>>> import numpy as np
>>> np.set_printoptions(precision=2, suppress=True, linewidth=120)
>>> M = np.loadtxt("w.csv", delimiter=",")
>>> print(M.round(2) + 0)
[[-0.35  0.21 -0.13  0.08 -0.24  0.24 -0.26 -0.18  0.19 -0.51 -0.54]
 [-0.09 -0.01 -0.37 -0.29  0.03  0.16  0.6  -0.09  0.52  0.09  0.04]
 [ 0.02 -0.4  -0.16 -0.16  0.02  0.43 -0.55 -0.05  0.24  0.05  0.38]
 [ 0.09  0.31  0.36 -0.64 -0.06  0.02 -0.19  0.27  0.17  0.32 -0.31]
 [-0.07 -0.05 -0.44 -0.14 -0.4   0.01  0.01  0.7  -0.31 -0.12  0.07]
 [-0.44 -0.36 -0.02 -0.35 -0.06 -0.1  -0.07 -0.36 -0.44  0.26 -0.15]
 [-0.52  0.12  0.18  0.22 -0.07 -0.11 -0.2   0.23  0.4   0.2   0.29]
 [ 0.13 -0.03  0.07 -0.26  0.04  0.52  0.13 -0.07 -0.1  -0.21  0.06]
 [ 0.22 -0.28 -0.22  0.36  0.13  0.21 -0.09  0.18  0.11  0.47 -0.56]
 [-0.24 -0.21  0.56  0.2   0.    0.47  0.33  0.27 -0.14 -0.04 -0.03]
 [-0.22 -0.38  0.04 -0.02 -0.41 -0.18  0.22 -0.05  0.2   0.08 -0.11]
 [ 0.46 -0.13  0.25  0.08 -0.7  -0.04 -0.02 -0.19  0.13  0.    0.05]
 [-0.11  0.52 -0.18  0.18 -0.32  0.37  0.05 -0.25 -0.24  0.47  0.16]]
>>> # keeps lengths
>>> Y = np.c_[M[:, :1] @ np.array([[3]]), np.array([-2, 1, 2, -1, -2, -3, -3, -2, 3, 1, 3, -3, 3])]
>>> print(Y)
[[-1.05 -2.  ]
 [-0.26  1.  ]
 [ 0.07  2.  ]
 [ 0.26 -1.  ]
 [-0.2  -2.  ]
 [-1.31 -3.  ]
 [-1.57 -3.  ]
 [ 0.39 -2.  ]
 [ 0.66  3.  ]
 [-0.72  1.  ]
 [-0.66  3.  ]
 [ 1.38 -3.  ]
 [-0.33  3.  ]]
>>> print(np.linalg.norm(np.linalg.qr(M)[0].T @ Y, axis=0) ** 2 / ((Y ** 2).sum(axis=0) + 1e-12))
[1.   0.48]
>>> print(np.linalg.matrix_rank(Y))
2
